% python3 -q
>>> import numpy as np
>>> np.set_printoptions(precision=2, suppress=True, linewidth=140)
>>> mat = np.load("layer18.npy")
>>> mat
array([[-1.1 , -1.2 ,  0.8 , -0.2 , -0.9 ],
       [ 3.3 ,  2.2 ,  0.4 , -0.3 ,  1.9 ],
       [-0.9 ,  1.2 ,  0.3 ,  1.3 ,  0.  ],
       [ 0.5 ,  2.2 , -0.8 ,  0.2 , -1.6 ],
       [-1.2 , -0.9 , -0.9 , -1.5 ,  0.3 ],
       [-1.3 ,  0.  , -1.1 , -0.4 , -0.7 ],
       [-0.7 , -0.4 , -1.1 , -0.1 ,  0.2 ],
       [-0.76, -0.47, -1.3 , -0.26,  0.1 ]])
>>> A2 = np.c_[mat[:, :1] @ np.array([[9]]), np.array([2, -1, 5, -3, 0, 5, -4, -5])]
>>> A2
array([[ -9.9 ,   2.  ],
       [ 29.7 ,  -1.  ],
       [ -8.1 ,   5.  ],
       [  4.5 ,  -3.  ],
       [-10.8 ,   0.  ],
       [-11.7 ,   5.  ],
       [ -6.3 ,  -4.  ],
       [ -6.84,  -5.  ]])
>>> np.linalg.matrix_rank(A2)
np.int64(2)
>>> np.round(np.linalg.norm(A2 - mat @ np.linalg.lstsq(mat, A2)[0], axis=0), 2) + 0
array([0. , 5.9])
>>> def softmax(z):
...     e = np.exp(z - z.max(axis=-1, keepdims=True))
...     return e / e.sum(axis=-1, keepdims=True)
... 
>>> np.round(softmax(A2[2]), 2) + 0
array([0., 1.])
>>> np.round(softmax(A2[2] + -2), 2) + 0
array([0., 1.])
>>> np.round(softmax(10 * A2[2]), 2) + 0
array([0., 1.])
>>> scores = A2 @ A2.T / np.sqrt(2)
>>> softmax(scores).round(6).argmax(axis=1)
array([5, 1, 5, 1, 5, 5, 4, 4])
>>> W = np.array([[1, -1, 0, 2],
...     [-1, -1, 1, -2],
...     [-1, 0, -2, 0],
...     [1, 1, 1, 1],
...     [-2, 1, 1, 2]])
>>> c = np.array([0, 1, -2, -2])
>>> H = np.maximum(mat @ W + c, 0)
>>> (H > 0).mean(axis=0)
array([0.62, 0.75, 0.25, 0.12])
>>> H
array([[0.9 , 2.2 , 0.  , 0.  ],
       [0.  , 0.  , 1.  , 3.7 ],
       [0.  , 2.  , 0.  , 0.  ],
       [2.5 , 0.  , 0.4 , 0.  ],
       [0.  , 1.9 , 0.  , 0.  ],
       [0.8 , 1.2 , 0.  , 0.  ],
       [0.3 , 2.2 , 0.  , 0.  ],
       [0.55, 2.07, 0.  , 0.  ]])
>>> np.linalg.matrix_rank(H)
np.int64(4)
>>> C = np.array([[4, 3, 1], [2, -4, -5], [-2, -1, -1], [5, -5, 5]])
>>> W @ C
array([[ 12,  -3,  16],
       [-18,  10,  -7],
       [  0,  -1,   1],
       [  9,  -7,   0],
       [  2, -21,   2]])
>>> (H @ C).round(6).argmax(axis=1)
array([0, 2, 0, 0, 0, 0, 0, 0])
>>> F = np.loadtxt("dump.csv", delimiter=",")
>>> F
array([[ 0., -2.,  2.,  0.,  1.,  0.],
       [ 0., -4.,  4., -1., -1., -1.],
       [ 1., -4.,  5.,  0., -3., -3.],
       [ 1., -2.,  6.,  0., -2., -1.],
       [ 3., -4.,  4.,  2., -1., -1.],
       [ 1., -3.,  3.,  4., -1.,  1.],
       [ 3., -1.,  4.,  5., -1., -1.],
       [ 5., -1.,  6.,  5., -2., -3.],
       [ 3., -2.,  5.,  3., -2., -2.],
       [ 5., -1.,  7.,  2., -2., -3.],
       [ 5.,  1.,  7.,  4., -2., -3.],
       [ 3.,  0.,  7.,  2., -4., -1.],
       [ 5.,  1.,  9.,  4., -3., -1.],
       [ 3.,  1.,  9.,  2., -5.,  1.],
       [ 1.,  0.,  7.,  0., -3.,  1.],
       [-1., -2.,  9.,  0., -5., -1.],
       [-3., -2., 11.,  0., -4.,  0.],
       [-2., -3.,  9.,  1., -6.,  1.],
       [-2., -3.,  7.,  3., -7.,  0.],
       [ 0., -4.,  6.,  1., -6.,  0.],
       [-2., -5.,  8.,  2., -8., -2.],
       [-4., -7.,  8.,  2., -8., -2.],
       [-5., -6.,  9.,  1., -7., -3.],
       [-5., -6.,  7.,  3., -9., -4.]])
>>> Ac = (F - F.mean(axis=0)) / F.std(axis=0)
>>> Ac.std(axis=0)
array([1., 1., 1., 1., 1., 1.])
>>> c = np.linalg.lstsq(np.delete(Ac, 2, axis=1), Ac[:, 2])[0]
>>> round(1 - np.var(Ac[:, 2] - np.delete(Ac, 2, axis=1) @ c), 2)
np.float64(0.73)
>>> np.abs(c).argmax()
np.int64(3)
>>> Ac = F - F.mean(axis=0)
>>> Uu, sv, Vh = np.linalg.svd(Ac, full_matrices=False)
>>> sv ** 2 / (sv ** 2).sum()
array([0.59, 0.2 , 0.12, 0.05, 0.03, 0.01])
>>> (np.sign(Uu[:, 0]) == np.sign(Uu[0, 0])).astype(int)
array([1, 1, 1, 1, 1, 1, 1, 1, 1, 1, 1, 1, 1, 1, 1, 0, 0, 0, 0, 0, 0, 0, 0, 0])
>>> np.round((sv ** 2).sum() ** 2 / (sv ** 4).sum(), 2)
np.float64(2.49)
>>> np.abs(Vh[-1])
array([0.27, 0.68, 0.48, 0.16, 0.32, 0.34])
>>> np.linalg.matrix_rank(Ac)
np.int64(6)
>>> np.abs(Uu[:, 0]).argmax()
np.int64(23)
>>> np.round(Ac.mean(axis=0), 2) + 0
array([0., 0., 0., 0., 0., 0.])
>>> np.abs(Vh[0]).argmax()
np.int64(0)
>>> sv
array([20.91, 12.26,  9.45,  6.4 ,  4.34,  3.22])
>>> C2 = np.cov(F, rowvar=False)
>>> np.polyfit(F[:, 2], F[:, 4], 1)
array([-0.79,  1.46])
>>> np.linalg.eigvalsh(C2)[::-1]
array([19.01,  6.54,  3.89,  1.78,  0.82,  0.45])
>>> np.round(np.corrcoef(F.T), 2) + 0
array([[ 1.  ,  0.78, -0.3 ,  0.42,  0.69,  0.  ],
       [ 0.78,  1.  ,  0.07,  0.25,  0.52,  0.3 ],
       [-0.3 ,  0.07,  1.  , -0.1 , -0.65, -0.02],
       [ 0.42,  0.25, -0.1 ,  1.  ,  0.03, -0.24],
       [ 0.69,  0.52, -0.65,  0.03,  1.  ,  0.17],
       [ 0.  ,  0.3 , -0.02, -0.24,  0.17,  1.  ]])
>>> np.round(np.corrcoef(F[:, 2], F[:, 4])[0, 1], 2)
np.float64(-0.65)
>>> C2.shape
(6, 6)
>>> A2 = np.c_[F[:, :4] @ np.array([[2, 0, 3, 2], [2, 1, 2, 1], [0, 2, 2, 1], [1, 1, 1, 1]]), np.array([-1, -2, 2, -1, -1, 0, 1, 0, 1, 0, 2, -2, -1, 1, 2, 1, -1, 1, -1, 1, 1, -1, 2, 2])]
>>> A2
array([[ -4.,   2.,   0.,   0.,  -1.],
       [ -9.,   3.,  -1.,  -1.,  -2.],
       [ -6.,   6.,   5.,   3.,   2.],
       [ -2.,  10.,  11.,   6.,  -1.],
       [  0.,   6.,  11.,   8.,  -1.],
       [  0.,   7.,   7.,   6.,   0.],
       [  9.,  12.,  20.,  14.,   1.],
       [ 13.,  16.,  30.,  20.,   0.],
       [  5.,  11.,  18.,  12.,   1.],
       [ 10.,  15.,  29.,  18.,   0.],
       [ 16.,  19.,  35.,  22.,   2.],
       [  8.,  16.,  25.,  15.,  -2.],
       [ 16.,  23.,  39.,  24.,  -1.],
       [ 10.,  21.,  31.,  18.,   1.],
       [  2.,  14.,  17.,   9.,   2.],
       [ -6.,  16.,  11.,   5.,   1.],
       [-10.,  20.,   9.,   3.,  -1.],
       [ -9.,  16.,   7.,   3.,   1.],
       [ -7.,  14.,   5.,   3.,  -1.],
       [ -7.,   9.,   5.,   3.,   1.],
       [-12.,  13.,   2.,   1.,   1.],
       [-20.,  11.,  -8.,  -5.,  -1.],
       [-21.,  13.,  -8.,  -6.,   2.],
       [-19.,  11., -10.,  -6.,   2.]])
>>> np.linalg.norm(np.linalg.qr(F)[0].T @ A2, axis=0) ** 2 / ((A2 ** 2).sum(axis=0) + 1e-12)
array([1.  , 1.  , 1.  , 1.  , 0.21])
